>>> import numpy as np
>>> import numpy.linalg as la
>>> np.set_printoptions(precision=2, suppress=True, linewidth=120)
>>> out = np.array([[4, 0, -7, 5, 4, 7, 5, -8],
...     [6, 0, 7, 4, -5, -9, 5, 8],
...     [-2, -5, 5, -3, -1, -3, 8, -6],
...     [3, 9, 0, -2, -5, 2, -7, -3],
...     [-9, 4, -4, 1, -8, 3, 4, 8],
...     [3, -1, -2, -9, 1, 2, 7, 4],
...     [7, 3, 6, 6, -8, -3, -6, -3],
...     [8, -5, -8, -1, 2, -5, -8, 0]])
>>> A = out + out.T
>>> A
array([[  8,   6,  -9,   8,  -5,  10,  12,   0],
       [  6,   0,   2,  13,  -1, -10,   8,   3],
       [ -9,   2,  10,  -3,  -5,  -5,  14, -14],
       [  8,  13,  -3,  -4,  -4,  -7,  -1,  -4],
       [ -5,  -1,  -5,  -4, -16,   4,  -4,  10],
       [ 10, -10,  -5,  -7,   4,   4,   4,  -1],
       [ 12,   8,  14,  -1,  -4,   4, -12, -11],
       [  0,   3, -14,  -4,  10,  -1, -11,   0]])
>>> out = A[0, 0] * A[1:] - np.outer(A[1:, 0], A[0])
>>> out
array([[   0,  -36,   70,   56,   22, -140,   -8,   24],
       [   0,   70,   -1,   48,  -85,   50,  220, -112],
       [   0,   56,   48,  -96,    8, -136, -104,  -32],
       [   0,   22,  -85,    8, -153,   82,   28,   80],
       [   0, -140,   50, -136,   82,  -68,  -88,   -8],
       [   0,   -8,  220, -104,   28,  -88, -240,  -88],
       [   0,   24, -112,  -32,   80,   -8,  -88,    0]])
>>> A[:, 0] / A[0, 0]
array([ 1.  ,  0.75, -1.12,  1.  , -0.62,  1.25,  1.5 ,  0.  ])
>>> la.matrix_rank(out), la.matrix_rank(A)
(np.int64(7), np.int64(8))
>>> q, evecs = la.qr(A[:, :3])[0], la.qr(A[:, 3:])[0]
>>> sig = la.svd(q.T @ evecs, compute_uv=False)
>>> np.degrees(np.arccos(sig.clip(0, 1)))
array([16.01, 64.48, 77.68])
>>> sig
array([0.96, 0.43, 0.21])
>>> np.all(la.eigvalsh(A) > 0)
np.False_
>>> np.round(la.eigvalsh(A).min(), 2)
np.float64(-28.7)
>>> mat = np.load("sample18.npy")
>>> mat
array([[-0.03,  1.22,  2.41, -2.36,  0.75, -1.27,  0.71],
       [ 0.22,  0.89, -2.46,  3.63,  0.68, -1.07, -2.21],
       [-2.9 ,  0.63,  0.01,  0.36,  0.71, -1.82, -3.3 ],
       [-2.19,  2.08, -2.88,  2.81, -0.78, -3.5 , -3.45],
       [-1.4 ,  2.5 ,  0.88, -1.91,  2.99,  0.6 ,  2.  ],
       [ 0.02,  0.59, -2.31,  2.49,  0.63, -2.84, -1.78],
       [ 0.6 ,  3.23, -2.51,  2.43, -0.9 , -4.  , -1.05],
       [-0.63,  0.41,  1.48, -3.52, -0.28, -0.75, -0.47],
       [-2.83,  2.08, -0.77,  2.69,  0.53, -0.12, -0.55],
       [-1.26,  1.6 , -1.97,  2.16,  0.55, -4.29, -1.58],
       [ 0.07,  1.36, -0.59,  4.49,  1.97, -3.96, -1.09],
       [-1.4 ,  1.47,  0.95,  0.33,  0.34, -3.2 , -2.86],
       [-0.79,  2.16, -0.68,  1.88,  1.04, -1.43,  0.08],
       [-1.44,  1.45,  1.61, -3.76,  2.2 , -0.28,  2.25],
       [-1.18,  0.7 ,  0.93, -5.04,  2.43, -0.61,  2.7 ],
       [ 0.36,  1.44, -0.93,  0.02,  0.79, -3.57, -2.28],
       [-2.69,  0.92, -0.38, -4.58,  4.3 , -1.74, -0.12],
       [-2.17,  0.79,  0.24, -3.92, -0.4 ,  0.24,  3.18],
       [-0.23,  1.02, -3.57,  3.93, -0.54, -2.48, -1.7 ],
       [-0.68,  1.3 ,  1.21, -3.24,  0.27,  1.39,  1.35],
       [-1.7 ,  0.89,  0.33, -3.33,  1.85,  1.58,  3.63],
       [ 0.14, -0.29,  0.35, -2.84,  3.23, -0.58,  3.08],
       [ 0.02,  1.91, -2.59,  3.51, -0.05, -3.17, -1.39],
       [-0.8 ,  1.11, -1.71,  3.2 , -0.36, -2.46, -2.07],
       [ 0.  ,  1.36, -1.1 ,  3.88,  0.94, -2.11, -4.5 ],
       [-1.48,  0.57,  0.86, -3.44,  3.48,  1.42,  2.64],
       [-0.81,  1.3 , -0.51, -5.7 ,  1.41,  1.91,  2.25],
       [-1.65,  0.26,  0.92, -3.25,  2.06, -0.81,  3.  ],
       [-1.19,  2.67, -1.09,  2.86, -1.87, -2.74, -1.74]])
>>> round(la.norm(mat) ** 2 / la.norm(mat, 2) ** 2, 2)
np.float64(1.63)
>>> mat[3] @ mat[20]
np.float64(-24.23)
